% python3 -q
>>> import numpy as np
>>> from numpy import linalg as LA
>>> np.set_printoptions(precision=2, suppress=True, linewidth=160)
>>> Y = np.array([[0], [1], [3], [1], [0], [1], [1]])
>>> W2 = np.array([[0, 1, -2]])
>>> rng = np.random.default_rng(945133)
>>> E = Y @ W2 + 0.05 * rng.normal(size=(7, 3))
>>> print(E.round(2) + 0)
[[ 0.   -0.05  0.13]
 [-0.1   1.09 -2.01]
 [ 0.04  3.02 -6.06]
 [ 0.    1.03 -2.09]
 [-0.01  0.    0.09]
 [ 0.01  1.02 -2.16]
 [ 0.    0.99 -2.01]]
>>> print(np.argsort(-LA.norm(E, axis=0).round(6), kind="stable")[:3])
[2 1 0]
>>> print(round(np.log10(LA.cond(E))))
2
>>> print(LA.cond(E) > 100)
True
>>> print(np.abs(LA.svd(E)[2][-1]))
[0.65 0.68 0.34]
>>> x = np.array([2, 1, 3])
>>> rhs = E @ x
>>> print(LA.solve(E.T @ E, E.T @ rhs))
[2. 1. 3.]
>>> rhs = rhs + 0.3 * rng.normal(size=7)
>>> print(rhs)
[  0.64  -5.17 -15.58  -5.35   0.18  -5.59  -5.32]
>>> c, *_ = LA.lstsq(E, rhs)
>>> print(c)
[0.91 1.22 3.19]
>>> print([round(float(LA.norm(LA.solve(E.T @ E + lam * np.eye(3), E.T @ rhs))), 2) for lam in (0, 1, 10, 100)])
[3.54, 2.27, 2.01, 0.93]
>>> print(np.round(LA.norm(rhs - E @ c), 2))
0.33
>>> Y = np.array([[-3, -2, 1], [4, 0, -3], [3, -4, 4]])
>>> print(np.vstack([E, Y.T]).shape)
(10, 3)
>>> print(LA.matrix_rank(E @ Y))
3
>>> print(np.einsum("ij->j", E))
[ -0.06   7.1  -14.11]
>>> Y @ E
Traceback (most recent call last):
  File "<python-input-25>", line 1, in <module>
    Y @ E
    ~~^~~
ValueError: matmul: Input operand 1 has a mismatch in its core dimension 0, with gufunc signature (n?,k),(k,m?)->(n?,m?) (size 7 is different from 3)
>>> print(np.unravel_index(np.abs(E).argmax(), E.shape))
(np.int64(2), np.int64(2))
>>> print(np.round(E - E[0], 2) + 0)
[[ 0.    0.    0.  ]
 [-0.1   1.14 -2.14]
 [ 0.05  3.07 -6.19]
 [ 0.01  1.08 -2.22]
 [-0.01  0.05 -0.04]
 [ 0.02  1.07 -2.29]
 [ 0.    1.04 -2.14]]
>>> O, _ = LA.qr(np.array([[1.1, 0.2, 1.5], [0.7, -0.4, -0.8], [1.4, -1.1, -0.4]]))
>>> arr = O[:, :3]
>>> print(arr)
[[-0.57  0.81  0.13]
 [-0.37 -0.11 -0.92]
 [-0.73 -0.58  0.36]]
>>> Y = arr / np.sqrt((arr ** 2).mean(axis=1, keepdims=True))
>>> print(LA.matrix_rank(arr - arr.mean(axis=1, keepdims=True)))
2
>>> print(LA.matrix_rank(Y) == LA.matrix_rank(arr))
True
>>> print(LA.norm(Y, axis=1))
[1.73 1.73 1.73]
>>> print(np.round(arr.T @ arr, 2) + 0)
[[1. 0. 0.]
 [0. 1. 0.]
 [0. 0. 1.]]
>>> print(LA.svd(arr, compute_uv=False))
[1. 1. 1.]
>>> print(round(float(arr[:, 2] @ arr[:, 0]), 2))
-0.0
>>> x = np.array([1, 0, -2])
>>> print((arr @ x).argmax())
1
>>> print(np.einsum("ij,j->i", arr, x))
[-0.84  1.48 -1.45]
>>> print(LA.norm(arr @ x) <= LA.norm(arr, 2) * LA.norm(x) + 1e-9)
True
>>> print(np.sign((arr @ x).round(6)))
[-1.  1. -1.]
>>> print((arr * x).sum(axis=1))
[-0.84  1.48 -1.45]
>>> print(arr * x)
[[-0.57  0.   -0.26]
 [-0.37 -0.    1.85]
 [-0.73 -0.   -0.72]]
>>> Y = np.array([[4, 8, -9], [7, 6, -1], [1, 5, 0]])
>>> print(np.einsum("ij,ij->i", arr, arr))
[1. 1. 1.]
>>> print(arr @ Y)
[[ 3.48  0.9   4.37]
 [-3.17 -8.22  3.4 ]
 [-6.62 -7.53  7.17]]
>>> print(np.einsum("ik,kj->ji", arr, Y))
[[ 3.48 -3.17 -6.62]
 [ 0.9  -8.22 -7.53]
 [ 4.37  3.4   7.17]]
>>> print(np.einsum("ij->j", arr))
[-1.67  0.12 -0.43]
>>> print(LA.matrix_rank(np.vstack([arr, Y.T])))
3
>>> M = np.array([[1.0, 1.4, -2.8, -1.2],
...     [0.5, -1.6, 3.21, -1.0],
...     [1.5, -1.2, 2.39, -1.2],
...     [-0.2, -0.2, 0.39, 0.4],
...     [2.2, -0.9, 1.79, 1.5],
...     [-0.4, -0.2, 0.39, -0.7],
...     [0.2, 1.1, -2.16, -0.4],
...     [-0.2, -1.4, 2.83, -0.9],
...     [-0.6, -0.1, 0.2, -1.2],
...     [-0.4, -0.5, 0.99, 0.6]])
>>> print(M)
[[ 1.    1.4  -2.8  -1.2 ]
 [ 0.5  -1.6   3.21 -1.  ]
 [ 1.5  -1.2   2.39 -1.2 ]
 [-0.2  -0.2   0.39  0.4 ]
 [ 2.2  -0.9   1.79  1.5 ]
 [-0.4  -0.2   0.39 -0.7 ]
 [ 0.2   1.1  -2.16 -0.4 ]
 [-0.2  -1.4   2.83 -0.9 ]
 [-0.6  -0.1   0.2  -1.2 ]
 [-0.4  -0.5   0.99  0.6 ]]
>>> Y = M / LA.norm(M, axis=1)
Traceback (most recent call last):
  File "<python-input-53>", line 1, in <module>
    Y = M / LA.norm(M, axis=1)
        ~~^~~~~~~~~~~~~~~~~~~~
ValueError: operands could not be broadcast together with shapes (10,4) (10,) 
>>> Y = M / LA.norm(M, axis=1, keepdims=True)
>>> C2 = Y @ Y.T
>>> print((C2 - 2 * np.eye(10)).round(6).argmax(axis=1))
[6 7 1 9 2 8 0 1 5 3]
>>> print(LA.norm(Y, axis=1))
[1. 1. 1. 1. 1. 1. 1. 1. 1. 1.]
>>> print(np.argwhere(np.triu(np.abs(C2) > 0.95, 1)))
[[0 6]
 [0 9]
 [1 7]
 [3 9]]
>>> J = np.array([[2, 3, 3, 2, 1, 3, 3, 3],
...     [1, 0, 2, 0, 2, 3, 2, 2],
...     [2, 3, 1, 2, 2, 2, 0, 1],
...     [1, 2, 3, 1, 2, 2, 1, 1]])
>>> print(J)
[[2 3 3 2 1 3 3 3]
 [1 0 2 0 2 3 2 2]
 [2 3 1 2 2 2 0 1]
 [1 2 3 1 2 2 1 1]]
>>> Y = J / LA.norm(J, axis=1, keepdims=True)
>>> C2 = Y @ Y.T
>>> print(np.argwhere(np.triu(np.abs(C2) > 0.95, 1)))
[]
>>> print(C2[0])
[1.   0.83 0.81 0.9 ]
>>> print(round(float(np.degrees(np.arccos(np.clip(C2[0, 1], -1, 1)))), 2))
34.17
>>> print(LA.norm(Y, axis=1))
[1. 1. 1. 1.]
>>> u, v = J[1], J[3]
>>> print(u @ v)
21
>>> pr = (u @ v) / (u @ u) * u
>>> print(round(float(LA.norm(u + v) ** 2 + LA.norm(u - v) ** 2), 2))
102.0
>>> print(LA.matrix_rank(np.outer(u, v)))
1
>>> print(pr)
[0.81 0.   1.62 0.   1.62 2.42 1.62 1.62]
>>> print(v - pr)
[ 0.19  2.    1.38  1.    0.38 -0.42 -0.62 -0.62]
>>> data = np.loadtxt("data.csv", delimiter=",")
>>> print(data)
[[-1.  1. -1.  0.]
 [ 0.  1. -2.  2.]
 [ 0. -1.  0.  1.]
 [ 2. -3. -1.  1.]
 [ 4. -3. -2. -1.]
 [ 4. -4.  0.  0.]
 [ 6. -3.  1.  2.]
 [ 5. -3. -1.  0.]
 [ 4. -3.  1. -2.]
 [ 3. -1.  0. -2.]
 [ 4. -1.  2. -1.]
 [ 3. -1.  1.  1.]
 [ 2.  1.  0.  3.]
 [ 4.  3. -2.  3.]
 [ 2.  4.  0.  4.]
 [ 1.  6.  0.  4.]
 [ 0.  4.  2.  2.]
 [ 1.  3.  4.  1.]
 [ 2.  3.  5.  3.]
 [ 0.  1.  7.  4.]
 [ 0.  3.  5.  4.]
 [-1.  4.  5.  6.]
 [ 0.  6.  3.  8.]
 [-1.  5.  4. 10.]
 [-2.  7.  3.  8.]
 [-4.  8.  4. 10.]
 [-6.  9.  3. 12.]
 [-8. 11.  4. 11.]
 [-9. 13.  6. 12.]
 [-8. 13.  6. 14.]
 [-9. 15.  6. 15.]
 [-8. 13.  8. 13.]
 [-6. 11.  6. 14.]]
>>> print(LA.norm(data, axis=0))
[25.02 37.66 21.19 40.94]
>>> print(LA.norm(data, axis=1).argmax())
30
>>> print(round(LA.norm(data[14] - data[15]), 2))
2.24
>>> print(round(LA.norm(data) ** 2 / LA.norm(data, 2) ** 2, 2))
1.11
